$ python -q
>>> import numpy as np
>>> np.set_printoptions(suppress=True, linewidth=120)
>>> def rd(a):
...     return np.round(a, 2) + 0
... 
>>> A = np.load("w.npy")
>>> A
array([[-1, -4,  0],
       [ 0, -1, -4],
       [-4,  0, -1]])
>>> W = np.array([[0, 2, 2, 1, -3, 0], [3, 0, 3, -1, 0, -3], [-1, 1, 2, 2, 0, -2]])
>>> beta = np.array([0, 3, 0, 1, 3, 3])
>>> hid = np.maximum(A @ W + beta, 0)
>>> hid
array([[ 0,  1,  0,  4,  6, 15],
       [ 1,  0,  0,  0,  3, 14],
       [ 1,  0,  0,  0, 15,  5]])
>>> cent = np.array([[2, -1, 2],
...     [1, 2, -1],
...     [-2, 1, -1],
...     [0, -2, -2],
...     [1, 2, 0],
...     [-2, 0, 0]])
>>> (hid @ cent).round(6).argmax(axis=1)
array([1, 1, 1])
>>> W @ cent
array([[-5, -2, -6],
       [ 6,  2,  5],
       [-1,  1, -9]])
>>> out = np.array([[4, 6, -3],
...     [4, 4, -8],
...     [8, 2, -8],
...     [-4, 4, 2],
...     [7, -9, -5],
...     [8, -6, 3]])
>>> hid @ out
array([[ 150, -124,   15],
       [ 137, -105,   24],
       [ 149, -159,  -63]])
>>> np.linalg.matrix_rank(hid @ out)
np.int64(3)
>>> np.einsum("ij->j", hid)
array([ 2,  1,  0,  4, 24, 34])
>>> f = np.array([2, 2, 9])
>>> np.cross(A[0, :3], A[1, :3])
array([16, -4,  1])
>>> out = A[0, 0] * A[1:] - np.outer(A[1:, 0], A[0])
>>> out
array([[  0,   1,   4],
       [  0, -16,   1]])
>>> np.linalg.matrix_rank(out), np.linalg.matrix_rank(A)
(np.int64(2), np.int64(3))
>>> A[:, 0] / A[0, 0]
array([ 1., -0.,  4.])
>>> M = np.load("out12.npy")
>>> M
array([[0. , 1. ],
       [0.6, 1.4]])
>>> rng = np.random.default_rng(9641)
>>> labels = rng.permutation(2)
>>> labels
array([1, 0])
>>> out = M[labels][:, labels]
>>> out
array([[1.4, 0.6],
       [1. , 0. ]])
>>> w, V = np.linalg.eig(M)
>>> rd(np.sort(np.linalg.eigvals(M @ M)))
array([0.12, 3.04])
>>> rd(np.prod(w))
np.float64(-0.6)
>>> out = np.linalg.inv(M)
>>> rd(np.linalg.det(M) * out)
array([[ 1.4, -1. ],
       [-0.6,  0. ]])
>>> rd(M @ out)
array([[1., 0.],
       [0., 1.]])
>>> rd(np.linalg.slogdet(M)[0])
np.float64(-1.0)
>>> rd(np.linalg.cond(M))
np.float64(5.35)
>>> O, Rm = np.linalg.qr(M)
>>> O.shape, Rm.shape
((2, 2), (2, 2))
>>> O @ Rm
array([[0. , 1. ],
       [0.6, 1.4]])
>>> np.abs(np.diag(Rm))
array([0.6, 1. ])
>>> np.trace(O @ O.T)
np.float64(2.0)
>>> O = M.astype(float).copy()
>>> for j in range(2):
...     O[:, j] -= O[:, :j] @ (O[:, :j].T @ O[:, j])
...     O[:, j] /= np.linalg.norm(O[:, j])
... 
>>> O.T @ M
array([[0.6, 1.4],
       [0. , 1. ]])
>>> O
array([[0., 1.],
       [1., 0.]])
>>> O.T @ O
array([[1., 0.],
       [0., 1.]])
>>> W0 = np.load("x.npy")
>>> rd(W0)
array([[-8.  , -4.41, -4.07],
       [ 4.99,  4.22,  7.57],
       [ 6.53,  0.42, -7.56],
       [-5.21,  0.39,  8.53],
       [-9.33, -3.5 ,  0.86],
       [-3.43, -3.88, -8.55],
       [-9.31, -3.62,  0.43],
       [-8.89, -4.14, -1.95],
       [ 5.53, -0.21, -8.33],
       [-3.59, -3.92, -8.47],
       [-1.71,  2.12,  9.62],
       [-4.18,  0.96,  9.03],
       [-7.81, -4.43, -4.4 ],
       [ 2.98, -1.55, -9.42],
       [ 3.32, -1.39, -9.33],
       [-9.33, -3.46,  1.01],
       [-2.58,  1.74,  9.5 ],
       [ 8.06,  4.4 ,  3.97],
       [-4.03, -4.02, -8.22],
       [-1.93,  2.03,  9.6 ],
       [ 7.6 ,  1.19, -6.39],
       [-9.32, -3.6 ,  0.5 ],
       [-6.59, -4.43, -6.08],
       [-8.4 , -1.9 ,  5.08]])
>>> out = W0 + rng.integers(-2, 3, (24, 2)) @ rng.integers(-2, 3, (2, 3))
>>> rd(out)
array([[ -8.  ,  -2.41,  -6.07],
       [  3.99,   2.22,   8.57],
       [  6.53,   0.42,  -7.56],
       [ -5.21,  -1.61,  10.53],
       [-11.33,  -6.5 ,   1.86],
       [ -1.43,   0.12, -10.55],
       [-10.31,  -3.62,  -0.57],
       [ -9.89,  -7.14,   0.05],
       [  7.53,   2.79,  -9.33],
       [ -5.59,  -6.92,  -7.47],
       [ -1.71,   4.12,   7.62],
       [ -2.18,   4.96,   7.03],
       [ -8.81,  -4.43,  -5.4 ],
       [  3.98,   1.45, -11.42],
       [  1.32,  -1.39, -11.33],
       [ -7.33,   0.54,  -0.99],
       [ -1.58,   2.74,   9.5 ],
       [  6.06,   3.4 ,   2.97],
       [ -4.03,  -3.02,  -9.22],
       [ -2.93,   0.03,  10.6 ],
       [  5.6 ,   1.19,  -8.39],
       [ -8.32,  -0.6 ,  -1.5 ],
       [ -5.59,  -4.43,  -5.08],
       [ -7.4 ,  -2.9 ,   7.08]])
>>> rd(np.linalg.svd(out - W0, compute_uv=False))
array([13.77,  6.35,  0.  ])
>>> labels = W0[:, 2] > np.median(W0[:, 2])
>>> f = W0[labels].mean(axis=0) - W0[~labels].mean(axis=0)
>>> np.argsort(-np.abs(f).round(6), kind="stable")
array([2, 0, 1])
>>> rd(f)
array([-2.66,  2.54, 12.37])
>>> ((W0 - W0.mean(axis=0)) @ f > 0).astype(int)
array([0, 1, 0, 1, 1, 0, 1, 0, 0, 0, 1, 1, 0, 0, 0, 1, 1, 1, 0, 1, 0, 1, 0, 1])
>>> (((W0 - W0.mean(axis=0)) @ f > 0) == labels).mean()
np.float64(1.0)
>>> np.linalg.matrix_rank(W0, rtol=0.1)
np.int64(2)
>>> Ac = W0 - W0.mean(axis=0)
>>> left, sig, Vh = np.linalg.svd(Ac, full_matrices=False)
>>> np.searchsorted(np.cumsum(sig ** 2) / (sig ** 2).sum(), 0.9) + 1
np.int64(2)
>>> dist = np.linalg.norm(W0[:, None] - W0[None], axis=-1)
>>> np.unravel_index(dist.round(6).argmax(), dist.shape)
(np.int64(0), np.int64(17))
>>> rd(np.linalg.norm(W0, axis=1))
array([10., 10., 10., 10., 10., 10., 10., 10., 10., 10., 10., 10., 10., 10., 10., 10., 10., 10., 10., 10., 10., 10.,
       10., 10.])
>>> np.flatnonzero(dist[13] < dist.mean() / 2)
array([ 2,  8, 13, 14])
>>> m1 = np.array([[24, 0, -1, -1], [1, 1, 3, -2], [-2, 3, 1, -1], [-2, 0, 0, 0]])
>>> m1
array([[24,  0, -1, -1],
       [ 1,  1,  3, -2],
       [-2,  3,  1, -1],
       [-2,  0,  0,  0]])
>>> np.kron(np.eye(2, dtype=int), m1)
array([[24,  0, -1, -1,  0,  0,  0,  0],
       [ 1,  1,  3, -2,  0,  0,  0,  0],
       [-2,  3,  1, -1,  0,  0,  0,  0],
       [-2,  0,  0,  0,  0,  0,  0,  0],
       [ 0,  0,  0,  0, 24,  0, -1, -1],
       [ 0,  0,  0,  0,  1,  1,  3, -2],
       [ 0,  0,  0,  0, -2,  3,  1, -1],
       [ 0,  0,  0,  0, -2,  0,  0,  0]])
>>> np.einsum("ii->", m1)
np.int64(26)
>>> rd(np.linalg.det(2 * m1)), rd(np.linalg.det(m1))
(np.float64(416.0), np.float64(26.0))
